$ ipython --no-banner

In [1]: import numpy as np

In [2]: from numpy import linalg as LA

In [3]: np.set_printoptions(suppress=True, linewidth=200)

In [4]: def rd(a):
   ...:     return np.round(a, 1) + 0
   ...: 

In [5]: C = np.array([[1.1, 0.1, -0.9], [1.1, -0.1, 1.8]])

In [6]: rng = np.random.default_rng(935733)

In [7]: mat = np.array([[0, 1],
   ...:     [3, 0],
   ...:     [3, 0],
   ...:     [1, 2],
   ...:     [1, 3],
   ...:     [3, 2],
   ...:     [3, 2],
   ...:     [3, 1],
   ...:     [1, 3],
   ...:     [2, 1],
   ...:     [3, 1],
   ...:     [2, 2],
   ...:     [3, 2],
   ...:     [1, 2],
   ...:     [3, 3],
   ...:     [2, 2],
   ...:     [0, 3],
   ...:     [0, 0],
   ...:     [3, 2],
   ...:     [1, 2]]) @ C + 0.1 * rng.normal(size=(20, 3))

In [8]: rd(mat)
Out[8]: 
array([[ 1.1, -0.2,  1.8],
       [ 3.3,  0.5, -2.7],
       [ 3.3,  0.2, -2.7],
       [ 3.3, -0.1,  2.8],
       [ 4.6, -0.1,  4.5],
       [ 5.6,  0.2,  0.9],
       [ 5.5,  0.1,  0.9],
       [ 4.4,  0.2, -0.9],
       [ 4.6, -0.3,  4.5],
       [ 3.2,  0. ,  0. ],
       [ 4.4,  0.1, -0.9],
       [ 4.6, -0.2,  1.7],
       [ 5.4,  0.3,  0.9],
       [ 3.3, -0.2,  2.7],
       [ 6.6,  0. ,  2.8],
       [ 4.4,  0. ,  1.8],
       [ 3.2, -0.2,  5.2],
       [-0.3, -0.1,  0.1],
       [ 5.6,  0. ,  0.9],
       [ 3.1, -0.1,  2.6]])

In [9]: vec = np.array([0, 3, 0])

In [10]: rhs = mat @ vec

In [11]: rd(LA.lstsq(mat, rhs)[0])
Out[11]: array([0., 3., 0.])

In [12]: rhs = rhs + 0.3 * rng.normal(size=20)

In [13]: rd(rhs)
Out[13]: array([-0.9,  1.5,  0.5, -0.1, -0.9,  0.7,  0. ,  1.1, -1.1,  0.5,  0.2, -0.8,  0.8, -1. ,  0.2,  0.2, -1.3, -0.3,  0.5, -0.4])

In [14]: c, *_ = LA.lstsq(mat, rhs)

In [15]: rd(mat.T @ (rhs - mat @ c))
Out[15]: array([0., 0., 0.])

In [16]: rd(c)
Out[16]: array([ 0. ,  2.8, -0.1])

In [17]: dist = LA.norm(mat[:, None] - mat[None], axis=-1)

In [18]: print(rd(dist[12]))
[4.4 4.2 4.2 2.9 3.7 0.2 0.1 2.  3.7 2.4 2.1 1.2 0.  2.8 2.3 1.4 4.9 5.8 0.3 2.9]

In [19]: dist.shape
Out[19]: (20, 20)

In [20]: dist.mean(axis=1).argmax()
Out[20]: np.int64(17)

In [21]: (dist + 1e9 * np.eye(20)).round(6).argmin(axis=1)
Out[21]: array([19,  2,  1, 13,  8, 18, 12, 10,  4,  7,  7, 15,  6,  3,  5, 11,  4,  0,  5, 13])

In [22]: np.flatnonzero(dist[12] < dist.mean() / 2)
Out[22]: array([ 5,  6, 11, 12, 15, 18])

In [23]: np.unravel_index(dist.round(6).argmax(), dist.shape)
Out[23]: (np.int64(1), np.int64(16))

In [24]: rd(LA.norm(mat, axis=1))
Out[24]: array([2.1, 4.3, 4.2, 4.4, 6.4, 5.7, 5.5, 4.5, 6.4, 3.2, 4.5, 4.9, 5.5, 4.3, 7.2, 4.8, 6.1, 0.3, 5.6, 4. ])

In [25]: Y = mat / np.sqrt((mat ** 2).mean(axis=1, keepdims=True))

In [26]: rd(LA.norm(Y, axis=1))
Out[26]: array([1.7, 1.7, 1.7, 1.7, 1.7, 1.7, 1.7, 1.7, 1.7, 1.7, 1.7, 1.7, 1.7, 1.7, 1.7, 1.7, 1.7, 1.7, 1.7, 1.7])

In [27]: print(LA.matrix_rank(Y) == LA.matrix_rank(mat))
True

In [28]: LA.cond(mat) > 100
Out[28]: np.False_

In [29]: print(rd(LA.norm(mat, 2) / LA.norm(mat)))
0.9

In [30]: round(np.log10(LA.cond(mat)))
Out[30]: 2

In [31]: np.argsort(-LA.norm(mat, axis=0).round(6), kind="stable")[:3]
Out[31]: array([0, 2, 1])

In [32]: m1 = np.loadtxt("m.csv", delimiter=",")

In [33]: print(rd(m1))
[[-0.8 -0.5  0.5  0.3]
 [-0.5 -0.4  0.2 -0.1]
 [ 0.5  0.2 -0.5 -0.7]
 [ 0.3 -0.1 -0.7 -1.3]]

In [34]: np.argsort(-LA.norm(m1, axis=0).round(6), kind="stable")[:3]
Out[34]: array([3, 0, 2])

In [35]: [round(float(x), 1) for x in LA.svd(m1, compute_uv=False)[:3]]
Out[35]: [2.0, 1.0, 0.0]

In [36]: X = np.array([[0, 1, 0], [0, 0, 1], [1, 0, 0]])

In [37]: print(LA.matrix_power(X, 2))
[[0 0 1]
 [1 0 0]
 [0 1 0]]

In [38]: rd(np.sort(np.abs(LA.eigvals(X)))[::-1])
Out[38]: array([1., 1., 1.])

In [39]: LA.matrix_power(X, 100)
Out[39]: 
array([[0, 1, 0],
       [0, 0, 1],
       [1, 0, 0]])

In [40]: X.sum(axis=1)
Out[40]: array([1, 1, 1])

In [41]: pr = np.eye(3)[1]

In [42]: for _ in range(5):
    ...:     pr = pr @ X
    ...:     print(pr.round(1))
    ...: 
[0. 0. 1.]
[1. 0. 0.]
[0. 1. 0.]
[0. 0. 1.]
[1. 0. 0.]

In [43]: feats = np.loadtxt("w.csv", delimiter=",")

In [44]: feats
Out[44]: 
array([[0., 0., 0.],
       [0., 0., 0.],
       [0., 2., 0.]])

In [45]: LA.lstsq(feats[:-1].T, feats[-1])[2]
Out[45]: np.int32(0)

In [46]: np.abs(np.diag(LA.qr(feats)[1])) > 1e-9
Out[46]: array([False,  True, False])

In [47]: rd(np.trace(LA.pinv(feats) @ feats))
Out[47]: np.float64(1.0)

In [48]: np.flatnonzero(LA.matrix_power((feats != 0) + (feats.T != 0) + np.eye(3), 3)[2])
Out[48]: array([1, 2])

In [49]: (LA.matrix_power((feats != 0) + (feats.T != 0) + np.eye(3), 3) > 0).astype(int)
Out[49]: 
array([[1, 0, 0],
       [0, 1, 1],
       [0, 1, 1]])

In [50]: feats @ feats
Out[50]: 
array([[0., 0., 0.],
       [0., 0., 0.],
       [0., 0., 0.]])

In [51]: print(rd(LA.matrix_power(feats - np.diag(np.diag(feats)), 3)))
[[0. 0. 0.]
 [0. 0. 0.]
 [0. 0. 0.]]

In [52]: try:
    ...:     LA.inv(feats)
    ...: except LA.LinAlgError as e:
    ...:     print(repr(e))
    ...: 
LinAlgError('Singular matrix')

In [53]: M = np.arange(12).reshape(4, 3) + 5

In [54]: M
Out[54]: 
array([[ 5,  6,  7],
       [ 8,  9, 10],
       [11, 12, 13],
       [14, 15, 16]])

In [55]: # rows and columns are dependent

In [56]: LA.cond(M) > 100
Out[56]: np.True_

In [57]: LA.matrix_rank(M, rtol=0.1)
Out[57]: np.int64(1)

In [58]: F = np.array([[18, -3, -10], [-3, 1, -1], [-10, -1, 23]])

In [59]: f = np.array([-7, 2])

In [60]: np.cross(F[0, :3], F[1, :3])
Out[60]: array([13, 48,  9])

In [61]: np.convolve(F[0], f)
Out[61]: array([-126,   57,   64,  -20])

In [62]: print(rd(LA.eigvalsh(m1).min()))
-2.0

In [63]: T = np.stack([F, 2 * F, F[::-1]])

In [64]: print(T.sum(axis=0))
[[ 44 -10  -7]
 [-12   4  -4]
 [-12  -6  59]]

In [65]: rd(LA.det(T))
Out[65]: array([ 29., 232., -29.])

In [66]: np.einsum("bij,cij->bc", T, T)
Out[66]: 
array([[ 1074,  2148,  -803],
       [ 2148,  4296, -1606],
       [ -803, -1606,  1074]])

In [67]: ev, evecs = LA.eig(F)

In [68]: print(rd(np.sort(LA.eigvals(F @ F))))
[  0.  122.5 951.5]

In [69]: rd(ev)
Out[69]: array([30.8, 11.1,  0.1])

In [70]: vec = np.array([0, 1, 1])

In [71]: h = np.maximum(F @ vec, 0)

In [72]: F * (h > 1e-9)[:, None]
Out[72]: 
array([[  0,   0,   0],
       [  0,   0,   0],
       [-10,  -1,  23]])

In [73]: F.T @ h
Out[73]: array([-220,  -22,  506])

In [74]: h
Out[74]: array([ 0,  0, 22])

In [75]: np.maximum(F @ vec, 0) - np.maximum(-F @ vec, 0)
Out[75]: array([-13,   0,  22])

In [76]: np.flatnonzero(h > 1e-9)
Out[76]: array([2])

In [77]: Y = np.array([[9, 3], [3, 8]])

In [78]: data = np.block([[np.zeros((2, 2)), Y], [Y.T, np.zeros((2, 2))]])

In [79]: data
Out[79]: 
array([[0., 0., 9., 3.],
       [0., 0., 3., 8.],
       [9., 3., 0., 0.],
       [3., 8., 0., 0.]])

In [80]: proj = np.triu(np.array([[-1, 3, -2, 0], [2, -2, -1, 2], [-1, 1, 3, -2], [-3, 1, 1, 1]]), 1) + np.eye(4)

In [81]: Y = proj @ data @ LA.inv(proj)

In [82]: rd(LA.det(Y))
Out[82]: np.float64(3969.0)

In [83]: np.trace(Y), np.trace(data)
Out[83]: (np.float64(0.0), np.float64(0.0))

In [84]: rd(np.poly(Y))
Out[84]: array([   1.,    0., -163.,    0., 3969.])

In [85]: W0 = np.load("a.npy")

In [86]: rd(W0)
Out[86]: 
array([[ 1. ,  0. ,  0. ,  0. ],
       [ 0. ,  1. ,  0. ,  0. ],
       [ 0. ,  0. , -1. ,  0.1],
       [ 0. ,  0. , -0.1, -1. ]])

In [87]: # orthonormal columns

In [88]: vec = np.array([-1, 2, -1, -2])

In [89]: h = np.maximum(W0 @ vec, 0)

In [90]: rd(np.tanh(W0 @ vec))
Out[90]: array([-0.8,  1. ,  0.7,  1. ])

In [91]: rd(h)
Out[91]: array([0. , 2. , 0.8, 2.1])

In [92]: print(rd(W0 * (h > 1e-9)[:, None]))
[[ 0.   0.   0.   0. ]
 [ 0.   1.   0.   0. ]
 [ 0.   0.  -1.   0.1]
 [ 0.   0.  -0.1 -1. ]]

In [93]: print(np.flatnonzero(h > 1e-9))
[1 2 3]

In [94]: theta = np.radians(72)

In [95]: Rm = np.eye(4)

In [96]: Rm[0, 0] = Rm[3, 3] = np.cos(theta)

In [97]: Rm[0, 3], Rm[3, 0] = -np.sin(theta), np.sin(theta)

In [98]: print(rd(Rm))
[[ 0.3  0.   0.  -1. ]
 [ 0.   1.   0.   0. ]
 [ 0.   0.   1.   0. ]
 [ 1.   0.   0.   0.3]]

In [99]: Y = W0 @ Rm.T

In [100]: rd(LA.svd(W0, compute_uv=False)), rd(LA.svd(Y, compute_uv=False))
Out[100]: (array([1., 1., 1., 1.]), array([1., 1., 1., 1.]))

In [101]: rd(np.abs(Y - W0).max(axis=0))
Out[101]: array([0.9, 0. , 0. , 1. ])

In [102]: rd(LA.det(Rm)), rd(np.trace(Rm))
Out[102]: (np.float64(1.0), np.float64(2.6))

In [103]: vec = np.array([2, 2, -2, 0])

In [104]: rhs = Rm @ vec

In [105]: rd(rhs)
Out[105]: array([ 0.6,  2. , -2. ,  1.9])

In [106]: print(rd(LA.solve(Rm, rhs)))
[ 2.  2. -2.  0.]

In [107]: print(rd(LA.solve(Rm, Rm[:, 3])))
[0. 0. 0. 1.]

In [108]: (W0 != 0).astype(int)
Out[108]: 
array([[1, 0, 0, 0],
       [0, 1, 0, 0],
       [0, 0, 1, 1],
       [0, 0, 1, 1]])

In [109]: np.flatnonzero(LA.matrix_power((W0 != 0) + (W0.T != 0) + np.eye(4), 4)[3])
Out[109]: array([2, 3])

In [110]: print(rd(LA.det(W0)))
1.0

In [111]: Y = np.array([[5, 3, 4], [0, 0, 7], [8, 6, 5], [3, 2, 2]])

In [112]: rd(Y.T @ W0.T)
Out[112]: 
array([[ 5. ,  0. , -7.7, -3.7],
       [ 3. ,  0. , -5.8, -2.5],
       [ 4. ,  7. , -4.8, -2.4]])

In [113]: rd(np.einsum("ik,kj->ij", W0, Y))
Out[113]: 
array([[ 5. ,  3. ,  4. ],
       [ 0. ,  0. ,  7. ],
       [-7.7, -5.8, -4.8],
       [-3.7, -2.5, -2.4]])

In [114]: Y @ W0
Traceback (most recent call last):
  Cell In[114], line 1
    Y @ W0
ValueError: matmul: Input operand 1 has a mismatch in its core dimension 0, with gufunc signature (n?,k),(k,m?)->(n?,m?) (size 4 is different from 3)


In [115]: LA.matrix_rank(W0 @ Y)
Out[115]: np.int64(3)

In [116]: rd(np.einsum("ij->j", W0))
Out[116]: array([ 1. ,  1. , -1.1, -0.9])
